$ python -q
>>> import numpy as np
>>> np.set_printoptions(suppress=True, linewidth=100)
>>> mat = np.loadtxt("a.csv", delimiter=",")
>>> mat.round(1) + 0
array([[ 0. , -0.5, -0.4],
       [ 0.2,  0.3,  0.2],
       [-0.1, -1.1, -0.7],
       [ 0.1,  0.2,  0. ],
       [ 0. , -0.2, -0.1],
       [-0.3,  2.3,  0.9],
       [ 0. ,  1. ,  0.3],
       [-0.4, -1.7, -0.4],
       [-0.2, -1.6, -0.5],
       [ 0.4,  0. , -0.6],
       [ 0.6, -1.2, -1.1],
       [-0.1,  0. , -0.3],
       [ 0.4,  3.2,  1.5],
       [-0.5,  1.3,  0.5],
       [ 0. ,  0.3,  0.7],
       [-0.2, -2.5, -0.8],
       [ 0.3, -0.9, -0.5],
       [-0.2, -2.9, -1.3],
       [ 0. ,  0.5,  0.6],
       [-0.2, -2.8, -1.3],
       [ 0.3,  0.3,  0.5],
       [ 0.6, -2.9, -1.4],
       [ 0. ,  4.9,  3.1],
       [ 0.4,  1.7,  1. ],
       [ 0.3, -0.7, -0.1],
       [ 0.4, -1.5, -0.8],
       [ 0.1, -3.7, -2.1]])
>>> P = mat @ np.linalg.solve(mat.T @ mat, mat.T)
>>> np.round(np.diag(P), 1) + 0
array([0. , 0. , 0. , 0. , 0. , 0.1, 0. , 0.1, 0.1, 0.2, 0.2, 0. , 0.2, 0.2, 0.1, 0.1, 0. , 0.1,
       0.1, 0.1, 0.1, 0.2, 0.4, 0.1, 0.1, 0.1, 0.1])
>>> np.linalg.matrix_rank(np.eye(27) - P)
np.int64(24)
>>> arr = np.load("m.npy")
>>> arr
array([[-0.6, -2. , -0.9],
       [-3.7, -4.5, -3.3],
       [-1. , -0.4, -0.2],
       [ 1.1,  2.1,  1.2],
       [-1.4, -1.8, -1.9],
       [ 0. ,  0.1,  0.3],
       [ 0.6,  1. ,  0.9],
       [ 0. ,  0.4,  0.1],
       [-1.2, -1.3, -1. ],
       [ 2.1,  3.7,  2.1],
       [ 0.2,  0.3,  0.1],
       [-0.9, -1.4, -1.1],
       [ 0.2,  0.6,  0.3],
       [-0.3, -0.5, -0.6],
       [-1.1, -1.9, -1.1],
       [ 2. ,  3.1,  2.1],
       [ 1.5,  2.1,  2. ],
       [ 3.4,  4.9,  3.2],
       [-2.5, -3.1, -2.1],
       [ 1.3,  1.8,  1. ],
       [ 1.1,  1.5,  1. ],
       [ 0.4, -0.7, -0.1],
       [ 4.2,  5.9,  3.9]])
>>> P = arr @ np.linalg.solve(arr.T @ arr, arr.T)
>>> round(float(np.trace(P)), 1)
3.0
>>> np.round(np.linalg.eigvalsh(P), 1) + 0
array([0., 0., 0., 0., 0., 0., 0., 0., 0., 0., 0., 0., 0., 0., 0., 0., 0., 0., 0., 0., 1., 1., 1.])
>>> x = np.array([0, 0, 0])
>>> a = np.maximum(arr @ x, 0)
>>> np.tanh(arr @ x)
array([0., 0., 0., 0., 0., 0., 0., 0., 0., 0., 0., 0., 0., 0., 0., 0., 0., 0., 0., 0., 0., 0., 0.])
>>> np.linalg.cond(arr) > 100
np.False_
>>> [round(float(x), 1) for x in np.linalg.svd(arr, compute_uv=False)[:3]]
[16.7, 1.5, 1.0]
>>> np.linalg.matrix_rank(arr, rtol=0.1)
np.int64(1)
>>> K = np.load("case13.npy")
>>> K
array([[-1.1, -2.5,  0.1],
       [-0.2,  6.5,  0.8],
       [ 0. ,  0.5, -1.3]])
>>> rng = np.random.default_rng(573324)
>>> z = rng.permutation(3)
>>> z
array([1, 2, 0])
>>> out = K[z][:, z]
>>> np.trace(out)
np.float64(4.1)
>>> np.allclose(out, K)
False
>>> round(float(np.linalg.det(out)), 1), round(float(np.linalg.det(K[z])), 1)
(10.4, 10.4)
>>> np.diag(out)
array([ 6.5, -1.3, -1.1])
>>> z = rng.permutation(3)
>>> out = K[:, z] * rng.choice([-1, 1], 3)
>>> out
array([[-0.1,  2.5, -1.1],
       [-0.8, -6.5, -0.2],
       [ 1.3, -0.5,  0. ]])
>>> Uu, _, VT = np.linalg.svd(K.T @ out)
>>> np.round(np.linalg.lstsq(K, out)[0], 1) + 0
array([[ 0.,  0.,  1.],
       [ 0., -1.,  0.],
       [-1.,  0.,  0.]])
>>> np.round(Uu @ VT, 1) + 0
array([[ 0.,  0.,  1.],
       [ 0., -1.,  0.],
       [-1.,  0.,  0.]])
>>> vals, V = np.linalg.eig(K)
>>> np.round(np.sort(np.linalg.eigvals(np.linalg.inv(K))), 1)
array([-0.9, -0.7,  0.2])
>>> vals.round(1)
array([ 6.6, -1.1, -1.4])
>>> round(float(np.prod(vals)), 1)
10.4
>>> np.round(np.sort(np.linalg.eigvals(K.T)), 1)
array([-1.4, -1.1,  6.6])
>>> x = np.array([-2, -2, -3])
>>> target = K @ x
>>> target.round(1)
array([  6.9, -15. ,   2.9])
>>> np.round(np.linalg.solve(K.T, K[0]), 1) + 0
array([1., 0., 0.])
>>> A = np.load("out0.npy")
>>> A
array([[-7.4,  3.1,  6. ],
       [-4.1, -7.9, -4.6],
       [ 4.8,  3.6, -8. ],
       [-3.5,  8.4,  4.1],
       [-5.5, -2.8,  7.9],
       [ 6.4,  2.1, -7.3],
       [-3.7,  8.9, -2.4],
       [-2.7,  8.8,  3.9],
       [-4.2, -2.9,  8.6],
       [ 1.5,  0.3, -9.9],
       [ 3. ,  7.8, -5.5],
       [ 9.6,  2.7, -0.7]])
>>> Q, V = np.linalg.qr(A[:, :2])[0], np.linalg.qr(A[:, 2:])[0]
>>> s = np.linalg.svd(Q.T @ V, compute_uv=False)
>>> round(float(np.linalg.norm(Q @ Q.T - V @ V.T, 2)), 1)
1.0
>>> np.round(np.degrees(np.arccos(s.clip(0, 1))), 1)
array([51.3])
>>> J = np.loadtxt("w.csv", delimiter=",")
>>> J
array([[ -0.5,   0.3,  -2. ],
       [  1.1,   1.2,   1.5],
       [ -1. ,   0.1,  -2.8],
       [ -0.7,   0.4,  -1.9],
       [ -2.6,  -0.2,  -5. ],
       [ -0.9,   0.8,  -1.4],
       [ -1.1,  -1. ,  -5.1],
       [  0.4,   1. ,   0.4],
       [  1.3,   1.2,   1.7],
       [  0. ,   0.4,  -1.3],
       [ -1.2,   0. ,  -3.2],
       [ -4. ,  -1.6,  -9.2],
       [ -3.8,  -1.8,  -9.3],
       [ -4.6,  -2. , -10.7],
       [ -2. ,  -0.3,  -4.7],
       [ -4.8,  -2. , -10.8],
       [  0.6,   0.4,  -0.6],
       [ -1.6,  -0.7,  -5. ],
       [  3. ,   2.4,   5.8],
       [ -0.8,  -0.5,  -3.9],
       [ -3.3,  -1.8,  -9. ],
       [  2.9,   1.6,   4.1],
       [  2.9,   1.8,   4.5]])
>>> d = np.linalg.norm(J[:, None] - J[None], axis=-1)
>>> (d + 1e9 * np.eye(23)).round(6).argmin(axis=1)
array([ 3,  8, 10,  0, 14,  3, 17, 16,  1,  0,  2, 12, 11, 15, 17, 13,  9,  6, 22, 10, 12, 22, 21])
>>> d.shape
(23, 23)
>>> d[:5, :5].round(1)
array([[0. , 4. , 1. , 0.2, 3.7],
       [4. , 0. , 4.9, 3.9, 7.6],
       [1. , 4.9, 0. , 1. , 2.7],
       [0.2, 3.9, 1. , 0. , 3.7],
       [3.7, 7.6, 2.7, 3.7, 0. ]])
>>> np.flatnonzero(d[12] < d.mean() / 2)
array([11, 12, 13, 15, 20])
>>> d[12].round(6).argsort(kind="stable")[:4]
array([12, 11, 20, 13])
>>> d.mean(axis=1).argmax()
np.int64(18)
>>> x = np.array([-1, 6, -8])
>>> target = J @ x
>>> c, lr = np.zeros(3), 1 / np.linalg.norm(J, 2) ** 2
>>> for i in range(40):
...     c -= lr * J.T @ (J @ c - target)
...     if i % 10 == 0: print(i, round(np.linalg.norm(J @ c - target), 1))
... 
0 25.2
10 22.0
20 19.2
30 16.7
>>> c.round(1)
array([-1.4,  1.6, -7. ])
>>> round(float(np.linalg.cond(J)), 1)
15.1
>>> out = np.c_[J[:, :2] @ np.array([[3, -8], [0, 5]]), np.array([-3, 1, 1, -3, 5, -2, 1, -1, 4, -1, -2, -5, 1, 0, -4, 4, 5, 2, 2, 4, 4, 1, -4])]
>>> out.round(1)
array([[ -1.5,   5.5,  -3. ],
       [  3.3,  -2.8,   1. ],
       [ -3. ,   8.5,   1. ],
       [ -2.1,   7.6,  -3. ],
       [ -7.8,  19.8,   5. ],
       [ -2.7,  11.2,  -2. ],
       [ -3.3,   3.8,   1. ],
       [  1.2,   1.8,  -1. ],
       [  3.9,  -4.4,   4. ],
       [  0. ,   2. ,  -1. ],
       [ -3.6,   9.6,  -2. ],
       [-12. ,  24. ,  -5. ],
       [-11.4,  21.4,   1. ],
       [-13.8,  26.8,   0. ],
       [ -6. ,  14.5,  -4. ],
       [-14.4,  28.4,   4. ],
       [  1.8,  -2.8,   5. ],
       [ -4.8,   9.3,   2. ],
       [  9. , -12. ,   2. ],
       [ -2.4,   3.9,   4. ],
       [ -9.9,  17.4,   4. ],
       [  8.7, -15.2,   1. ],
       [  8.7, -14.2,  -4. ]])
>>> np.round(np.linalg.norm(np.linalg.qr(J)[0].T @ out, axis=0) ** 2 / ((out ** 2).sum(axis=0) + 1e-12), 1)
array([1. , 1. , 0.1])
>>> np.round(np.linalg.lstsq(J, out[:, 0])[0], 1) + 0
array([3., 0., 0.])
>>> np.round(np.linalg.norm(out - J @ np.linalg.lstsq(J, out)[0], axis=0), 1) + 0
array([ 0. ,  0. , 13.9])
>>> r0 = np.array([4, 4, 3])
>>> np.round(np.correlate(K[1], K[2], "full"), 1)
array([ 0.3, -8.6,  2.2,  0.4,  0. ])
>>> np.round(np.polyval(r0, K[1]), 1)
array([  2.4, 198. ,   8.8])
>>> np.round(np.array([np.convolve(row, r0, "same") for row in K]), 1)
array([[-14.4, -12.9,  -7.1],
       [ 25.2,  28.6,  22.7],
       [  2. ,  -3.2,  -3.7]])
>>> data = np.load("mat.npy")
>>> data
array([[-15.2,   9.5,   1.9],
       [  8.5,   2. ,   0.7],
       [  0.5,   6.4,   3.3],
       [-14. ,   0.3,   0.4],
       [  2.6,   5.6,   2.1],
       [-12.7,  -2.4,  -2.3],
       [ -1.7,   6.5,  -1.5],
       [ -1.3,   3.1,   2. ],
       [-10.2,   0.5,  -2.5],
       [-16.8,   8.2,  -3.5]])
>>> x = np.array([2, 3, 0])
>>> target = data @ x
>>> np.round(np.linalg.lstsq(data, target)[0], 1) + 0
array([2., 3., 0.])
>>> np.round(np.linalg.pinv(data) @ data, 1) + 0
array([[1., 0., 0.],
       [0., 1., 0.],
       [0., 0., 1.]])
>>> target = target + 0.1 * rng.normal(size=10)
>>> target.round(1)
array([ -2. ,  23.1,  20.2, -27.2,  22. , -32.6,  15.9,   6.7, -18.9,  -9.1])
>>> c, *_ = np.linalg.lstsq(data, target)
>>> round(np.linalg.norm(target - data @ c), 1)
np.float64(0.2)
>>> np.round(data.T @ (target - data @ c), 1) + 0
array([0., 0., 0.])
>>> [round(float(np.linalg.norm(np.linalg.solve(data.T @ data + lam * np.eye(3), data.T @ target))), 2) for lam in (0, 1, 10, 100)]
[3.6, 3.58, 3.42, 2.54]
>>> c.round()
array([2., 3., 0.])
>>> r0 = np.array([3, 1, 2])
>>> np.round(np.correlate(data[2], data[5], "full"), 1)
array([ -1.2, -15.9, -29.3, -89.2, -41.9])
>>> np.round(np.cross(data[2, :3], data[5, :3]), 1)
array([ -6.8, -40.8,  80.1])
>>> F = rng.normal(size=(11, 3))
>>> F = 10 * F / np.linalg.norm(F, axis=1, keepdims=True)
>>> F.round(1)
array([[-7.8,  4.1,  4.7],
       [-5.8, -7.3,  3.7],
       [-5.7, -7.8, -2.5],
       [-1.5,  2. , -9.7],
       [-6.8, -6.4, -3.6],
       [ 6.1, -4.9, -6.2],
       [-9. , -3.3, -3. ],
       [-3.7,  2.2,  9. ],
       [-5.6, -1.9, -8.1],
       [-8.8,  4.4,  1.5],
       [ 2.6,  0.5,  9.7]])
>>> x = np.array([3, -1, 1])
>>> np.round(F * x, 1)
array([[-23.4,  -4.1,   4.7],
       [-17.4,   7.3,   3.7],
       [-17.2,   7.8,  -2.5],
       [ -4.5,  -2. ,  -9.7],
       [-20.3,   6.4,  -3.6],
       [ 18.2,   4.9,  -6.2],
       [-26.9,   3.3,  -3. ],
       [-11.1,  -2.2,   9. ],
       [-16.8,   1.9,  -8.1],
       [-26.5,  -4.4,   1.5],
       [  7.7,  -0.5,   9.7]])
